% python3 -q
>>> import numpy as np
>>> from numpy import linalg as LA
>>> np.set_printoptions(suppress=True, linewidth=200)
>>> X = np.load("block11.npy")
>>> X.round(3)
array([[ 4.941, -3.78 , -2.318,  1.374, -7.351],
       [ 5.287, -5.297, -5.622,  2.182, -2.761],
       [ 5.158, -4.205, -3.07 ,  1.582, -6.617],
       [-4.905,  5.393,  6.419, -2.297,  0.605],
       [ 4.104, -2.496, -0.31 ,  0.776, -8.731],
       [-4.968,  5.397,  6.337, -2.29 ,  0.881],
       [-4.887,  3.684,  2.156, -1.328,  7.492],
       [ 1.84 , -3.617, -6.408,  1.768,  6.273],
       [-5.325,  5.25 ,  5.45 , -2.15 ,  3.124],
       [ 4.867, -3.65 , -2.099,  1.312, -7.54 ],
       [-2.571,  0.603, -2.216,  0.06 ,  9.387],
       [-4.656,  5.344,  6.657, -2.308, -0.342],
       [-4.576,  5.32 ,  6.712, -2.307, -0.611],
       [-1.151,  3.052,  5.991, -1.555, -7.145],
       [-1.991,  3.735,  6.486, -1.812, -6.06 ],
       [-4.543,  3.128,  1.259, -1.066,  8.176],
       [-0.901,  2.838,  5.817, -1.473, -7.425],
       [-3.447,  1.641, -0.884, -0.392,  9.192],
       [-5.197,  5.359,  5.908, -2.232,  2.093]])
>>> lab = X[:, 1] > np.median(X[:, 1])
>>> u = X[lab].mean(axis=0) - X[~lab].mean(axis=0)
>>> ((X - X.mean(axis=0)) @ u > 0).astype(int)
array([0, 0, 0, 1, 0, 1, 1, 0, 1, 0, 1, 1, 1, 1, 1, 1, 1, 1, 1])
>>> u.round(3)
array([-6.374,  6.226,  6.377, -2.54 ,  3.978])
>>> print(lab.astype(int))
[0 0 0 1 0 1 1 0 1 0 0 1 1 0 1 1 0 0 1]
>>> np.argsort(-np.abs(u).round(6), kind="stable")
array([2, 0, 1, 4, 3])
>>> np.round(X @ LA.pinv(X) @ X, 3)
array([[ 4.941, -3.78 , -2.318,  1.374, -7.351],
       [ 5.287, -5.297, -5.622,  2.182, -2.761],
       [ 5.158, -4.205, -3.07 ,  1.582, -6.617],
       [-4.905,  5.393,  6.419, -2.297,  0.605],
       [ 4.104, -2.496, -0.31 ,  0.776, -8.731],
       [-4.968,  5.397,  6.337, -2.29 ,  0.881],
       [-4.887,  3.684,  2.156, -1.328,  7.492],
       [ 1.84 , -3.617, -6.408,  1.768,  6.273],
       [-5.325,  5.25 ,  5.45 , -2.15 ,  3.124],
       [ 4.867, -3.65 , -2.099,  1.312, -7.54 ],
       [-2.571,  0.603, -2.216,  0.06 ,  9.387],
       [-4.656,  5.344,  6.657, -2.308, -0.342],
       [-4.576,  5.32 ,  6.712, -2.307, -0.611],
       [-1.151,  3.052,  5.991, -1.555, -7.145],
       [-1.991,  3.735,  6.486, -1.812, -6.06 ],
       [-4.543,  3.128,  1.259, -1.066,  8.176],
       [-0.901,  2.838,  5.817, -1.473, -7.425],
       [-3.447,  1.641, -0.884, -0.392,  9.192],
       [-5.197,  5.359,  5.908, -2.232,  2.093]])
>>> np.abs(np.diag(LA.qr(X)[1])) > 1e-9
array([ True,  True, False, False, False])
>>> Xs = X - X.mean(axis=0)
>>> evecs = LA.svd(Xs)[2][:2]
>>> Y = Xs - Xs @ evecs.T @ evecs
>>> np.round(Y.std(axis=0), 3) + 0
array([0., 0., 0., 0., 0.])
>>> round(float(LA.norm(Y) / LA.norm(Xs)), 3)
0.0
>>> print(np.round(np.cov(Xs @ evecs.T, rowvar=False), 3) + 0)
[[60.312  0.   ]
 [ 0.    37.027]]
>>> print(LA.norm(Y, axis=1).round(6).argmax())
0
>>> np.round((Xs @ evecs.T).std(axis=0), 3)
array([7.559, 5.923])
>>> mat = np.load("run14.npy")
>>> mat.round(3)
array([[ 0.931,  2.183, -1.77 ,  0.487],
       [ 1.572,  1.551, -1.943,  0.59 ],
       [-1.35 , -1.804,  1.9  , -0.558],
       [-2.398,  0.268,  1.675, -0.611],
       [-2.435,  0.947,  1.37 , -0.547],
       [ 2.04 ,  0.821, -1.939,  0.635],
       [ 0.575,  2.423, -1.62 ,  0.419],
       [-2.433,  0.972,  1.356, -0.544],
       [-1.94 , -1.009,  1.955, -0.629],
       [-2.246, -0.334,  1.855, -0.637],
       [-1.768, -1.286,  1.961, -0.613],
       [ 2.227, -1.803, -0.794,  0.398],
       [-0.13 ,  2.719, -1.234,  0.263],
       [-1.835, -1.184,  1.962, -0.62 ],
       [ 2.397, -0.261, -1.677,  0.612],
       [-0.978, -2.145,  1.788, -0.496],
       [ 2.298, -1.632, -0.931,  0.436],
       [ 1.474, -2.605,  0.166,  0.109],
       [ 1.511,  1.625, -1.934,  0.581],
       [ 1.932, -2.252, -0.351,  0.27 ],
       [-0.597,  2.79 , -0.917,  0.145],
       [-1.343,  2.666, -0.295, -0.067],
       [ 2.302,  0.158, -1.811,  0.632]])
>>> # rank 2
>>> t3 = np.stack([mat, 4 * mat, mat[::-1]])
>>> t3.shape
(3, 23, 4)
>>> np.round(np.einsum("bij,cij->bc", t3, t3), 3)
array([[ 207.   ,  828.   ,  -13.558],
       [ 828.   , 3312.   ,  -54.233],
       [ -13.558,  -54.233,  207.   ]])
>>> (t3 @ mat.T).shape
(3, 23, 23)
>>> m1 = np.loadtxt("out7.csv", delimiter=",")
>>> m1.round(3)
array([[0.235, 0.059, 0.118, 0.176, 0.118, 0.118, 0.176],
       [0.1  , 0.2  , 0.   , 0.1  , 0.   , 0.3  , 0.3  ],
       [0.154, 0.154, 0.077, 0.154, 0.231, 0.231, 0.   ],
       [0.083, 0.167, 0.083, 0.25 , 0.25 , 0.   , 0.167],
       [0.071, 0.143, 0.143, 0.071, 0.143, 0.214, 0.214],
       [0.   , 0.154, 0.154, 0.154, 0.077, 0.231, 0.231],
       [0.083, 0.167, 0.   , 0.25 , 0.   , 0.167, 0.333]])
>>> Y = m1 / LA.norm(m1, axis=1, keepdims=True)
>>> gram = Y @ Y.T
>>> gram[2].round(3)
array([0.786, 0.623, 1.   , 0.747, 0.794, 0.71 , 0.554])
>>> (np.abs(gram) > 0.9).astype(int)
array([[1, 0, 0, 0, 0, 0, 0],
       [0, 1, 0, 0, 0, 0, 1],
       [0, 0, 1, 0, 0, 0, 0],
       [0, 0, 0, 1, 0, 0, 0],
       [0, 0, 0, 0, 1, 1, 0],
       [0, 0, 0, 0, 1, 1, 0],
       [0, 1, 0, 0, 0, 0, 1]])
>>> np.round(LA.norm(Y, axis=1), 3)
array([1., 1., 1., 1., 1., 1., 1.])
>>> print(np.argwhere(np.triu(np.abs(gram) > 0.95, 1)))
[[4 5]]
>>> rng = np.random.default_rng(3468)
>>> lab = rng.permutation(7)
>>> print(lab)
[1 3 0 5 4 6 2]
>>> Y = m1[lab][:, lab]
>>> Y.round(3)
array([[0.2  , 0.1  , 0.1  , 0.3  , 0.   , 0.3  , 0.   ],
       [0.167, 0.25 , 0.083, 0.   , 0.25 , 0.167, 0.083],
       [0.059, 0.176, 0.235, 0.118, 0.118, 0.176, 0.118],
       [0.154, 0.154, 0.   , 0.231, 0.077, 0.231, 0.154],
       [0.143, 0.071, 0.071, 0.214, 0.143, 0.214, 0.143],
       [0.167, 0.25 , 0.083, 0.167, 0.   , 0.333, 0.   ],
       [0.154, 0.154, 0.154, 0.231, 0.231, 0.   , 0.077]])
>>> round(LA.det(Y), 3), round(LA.det(m1[lab]), 3)
(np.float64(-0.0), np.float64(0.0))
>>> np.round(np.trace(Y), 3)
np.float64(1.469)
>>> np.round(np.diag(Y), 3)
array([0.2  , 0.25 , 0.235, 0.231, 0.143, 0.333, 0.077])
>>> Y.shape
(7, 7)
>>> print(np.round(Y.sum(axis=0), 3))
[1.043 1.156 0.727 1.26  0.818 1.422 0.575]
>>> np.round(np.abs(Y).max(), 3)
np.float64(0.333)
>>> Uu, sig, Vt = LA.svd(mat)
>>> evecs = Vt[:(sig > 1e-8).sum()]
>>> x = mat[12] + 3 * mat[7] + rng.integers(2) * np.eye(4)[0]
>>> x.round(3)
array([-6.429,  5.635,  2.834, -1.369])
>>> print(LA.matrix_rank(np.vstack([mat, x])))
3
>>> np.round(evecs.T @ evecs, 3)
array([[ 0.661, -0.21 , -0.395,  0.154],
       [-0.21 ,  0.866, -0.266,  0.038],
       [-0.395, -0.266,  0.428, -0.135],
       [ 0.154,  0.038, -0.135,  0.045]])
>>> np.round(LA.norm(x - evecs.T @ evecs @ x), 3)
np.float64(0.582)
>>> np.allclose(evecs.T @ evecs @ x, x)
False
>>> M = np.load("mat.npy")
>>> M.round(3)
array([[ 0.544, -0.071,  0.123,  0.2  ,  0.288,  0.253,  0.202],
       [-0.071,  0.973,  0.073,  0.11 ,  0.016, -0.031,  0.046],
       [ 0.123,  0.073,  0.777, -0.319, -0.003,  0.201, -0.101],
       [ 0.2  ,  0.11 , -0.319,  0.439,  0.223,  0.093, -0.183],
       [ 0.288,  0.016, -0.003,  0.223,  0.196,  0.154, -0.037],
       [ 0.253, -0.031,  0.201,  0.093,  0.154,  0.179, -0.098],
       [ 0.202,  0.046, -0.101, -0.183, -0.037, -0.098,  0.89 ]])
>>> ev, evecs = LA.eigh(M)
>>> x = np.array([1, 1, 2, -1, 1, 2, 2])
>>> round(float(x @ M @ x), 3)
13.716
>>> np.round(x @ M @ x / (x @ x), 3), np.round(ev[0], 3), round(float(ev[-1]), 3)
(np.float64(0.857), np.float64(-0.0), 1.0)
>>> round(float(np.abs(M).sum(axis=1).max()), 3), round(float(np.abs(ev).max()), 3)
(1.682, 1.0)
>>> np.round(evecs * np.maximum(ev, 0) @ evecs.T, 3)
array([[ 0.544, -0.071,  0.123,  0.2  ,  0.288,  0.253,  0.202],
       [-0.071,  0.973,  0.073,  0.11 ,  0.016, -0.031,  0.046],
       [ 0.123,  0.073,  0.777, -0.319, -0.003,  0.201, -0.101],
       [ 0.2  ,  0.11 , -0.319,  0.439,  0.223,  0.093, -0.183],
       [ 0.288,  0.016, -0.003,  0.223,  0.196,  0.154, -0.037],
       [ 0.253, -0.031,  0.201,  0.093,  0.154,  0.179, -0.098],
       [ 0.202,  0.046, -0.101, -0.183, -0.037, -0.098,  0.89 ]])
>>> x = np.array([-7, 9, -7, -1, 6, 5, -3])
>>> h1 = np.maximum(M @ x, 0)
>>> np.round(M * (h1 > 1e-9)[:, None], 3)
array([[ 0.   , -0.   ,  0.   ,  0.   ,  0.   ,  0.   ,  0.   ],
       [-0.071,  0.973,  0.073,  0.11 ,  0.016, -0.031,  0.046],
       [ 0.   ,  0.   ,  0.   , -0.   , -0.   ,  0.   , -0.   ],
       [ 0.2  ,  0.11 , -0.319,  0.439,  0.223,  0.093, -0.183],
       [ 0.   ,  0.   , -0.   ,  0.   ,  0.   ,  0.   , -0.   ],
       [ 0.   , -0.   ,  0.   ,  0.   ,  0.   ,  0.   , -0.   ],
       [ 0.   ,  0.   , -0.   , -0.   , -0.   , -0.   ,  0.   ]])
>>> np.round(M.T @ h1, 3)
array([ 0.145,  8.631, -0.577,  2.569,  0.969,  0.085, -0.299])
>>> print(h1.round(3))
[0.    8.444 0.    3.736 0.    0.    0.   ]
>>> np.round(np.maximum(M @ (3 * x), 0), 3)
array([ 0.   , 25.333,  0.   , 11.209,  0.   ,  0.   ,  0.   ])
>>> round(np.trace(LA.pinv(M) @ M), 3)
np.float64(4.0)
>>> np.allclose(M[:-1].T @ LA.lstsq(M[:-1].T, M[-1])[0], M[-1])
True
>>> np.unique(M.round(6), axis=0).shape
(7, 7)
>>> Y = np.array([[1, 3], [1, 2]])
>>> W2 = np.array([[-3, -1, 0], [1, 0, 3], [3, 0, 1]])
>>> A = np.kron(Y, W2)
>>> A
array([[-3, -1,  0, -9, -3,  0],
       [ 1,  0,  3,  3,  0,  9],
       [ 3,  0,  1,  9,  0,  3],
       [-3, -1,  0, -6, -2,  0],
       [ 1,  0,  3,  2,  0,  6],
       [ 3,  0,  1,  6,  0,  2]])
>>> lab = rng.permutation(6)
>>> lab
array([4, 3, 5, 1, 2, 0])
>>> Y = A[lab][:, lab]
>>> np.diag(Y)
array([ 0, -6,  2,  0,  1, -3])
>>> np.round(np.sort(np.abs(LA.eigvals(Y))), 3)
array([ 0.47 ,  0.47 ,  1.007,  5.123,  5.123, 10.982])
>>> np.trace(Y)
np.int64(-6)
>>> Y = LA.inv(A)
>>> np.round(A @ Y, 3) + 0
array([[1., 0., 0., 0., 0., 0.],
       [0., 1., 0., 0., 0., 0.],
       [0., 0., 1., 0., 0., 0.],
       [0., 0., 0., 1., 0., 0.],
       [0., 0., 0., 0., 1., 0.],
       [0., 0., 0., 0., 0., 1.]])
>>> round(float(LA.slogdet(A)[0]), 3)
-1.0
>>> round(LA.det(A) * LA.det(Y), 3)
np.float64(1.0)
>>> W = np.array([[-2, 2, 0, -2],
...     [0, -2, 1, -2],
...     [-1, 1, -1, 2],
...     [2, 2, 2, 2],
...     [2, -1, 1, 0],
...     [2, 2, 1, -2]])
>>> beta = np.array([0, 0, 3, -3])
>>> act = np.maximum(A @ W + beta, 0)
>>> (act > 0).astype(int)
array([[0, 0, 0, 0],
       [1, 1, 1, 0],
       [1, 1, 1, 1],
       [0, 0, 0, 0],
       [1, 1, 1, 0],
       [1, 1, 1, 1]])
>>> act
array([[ 0,  0,  0,  0],
       [19, 29, 15,  0],
       [17, 31, 23,  5],
       [ 0,  0,  0,  0],
       [11, 21, 10,  0],
       [ 9, 23, 16,  1]])
>>> W2 = np.array([[0, 8], [1, 9], [3, 9], [7, 8]])
>>> (act @ W2).round(6).argmax(axis=1)
array([0, 1, 1, 0, 1, 1])
>>> O, evecs = LA.qr(A[:, :5])[0], LA.qr(A[:, 5:])[0]
>>> sig = LA.svd(O.T @ evecs, compute_uv=False)
>>> np.round(np.degrees(np.arccos(sig.clip(0, 1))), 3)
array([9.027])
>>> E = np.load("a.npy")
>>> E.round(3)
array([[  1.838,   2.613,  -8.387],
       [  0.636,   2.212,  -8.788],
       [  1.022,   2.341,  -8.659],
       [ -0.491,   1.836,  -9.164],
       [  3.473,   3.158,  -7.842],
       [ -1.665,   1.445,  -9.555],
       [  1.87 ,   2.623,  -8.377],
       [ -4.879,   0.374, -10.626],
       [  1.831,   2.61 ,  -8.39 ],
       [  3.227,   3.076,  -7.924],
       [  2.806,   2.935,  -8.065],
       [ -1.381,   1.54 ,  -9.46 ],
       [  3.332,   3.111,  -7.889],
       [  0.867,   2.289,  -8.711],
       [ -1.871,   1.376,  -9.624],
       [  5.795,   3.932,  -7.068],
       [  6.024,   4.008,  -6.992],
       [ -0.582,   1.806,  -9.194],
       [ -2.069,   1.31 ,  -9.69 ]])
>>> LA.cond(E) > 100
np.True_
>>> LA.matrix_rank(E, rtol=0.1)
np.int64(2)
>>> round(float(LA.norm(E, 2) / LA.norm(E)), 3)
0.95
>>> [round(float(x), 3) for x in LA.svd(E, compute_uv=False)[:3]]
[39.37, 12.997, 0.0]
>>> lab = E[:, 0] > np.median(E[:, 0])
>>> u = E[lab].mean(axis=0) - E[~lab].mean(axis=0)
>>> u.round(3)
array([4.396, 1.465, 1.465])
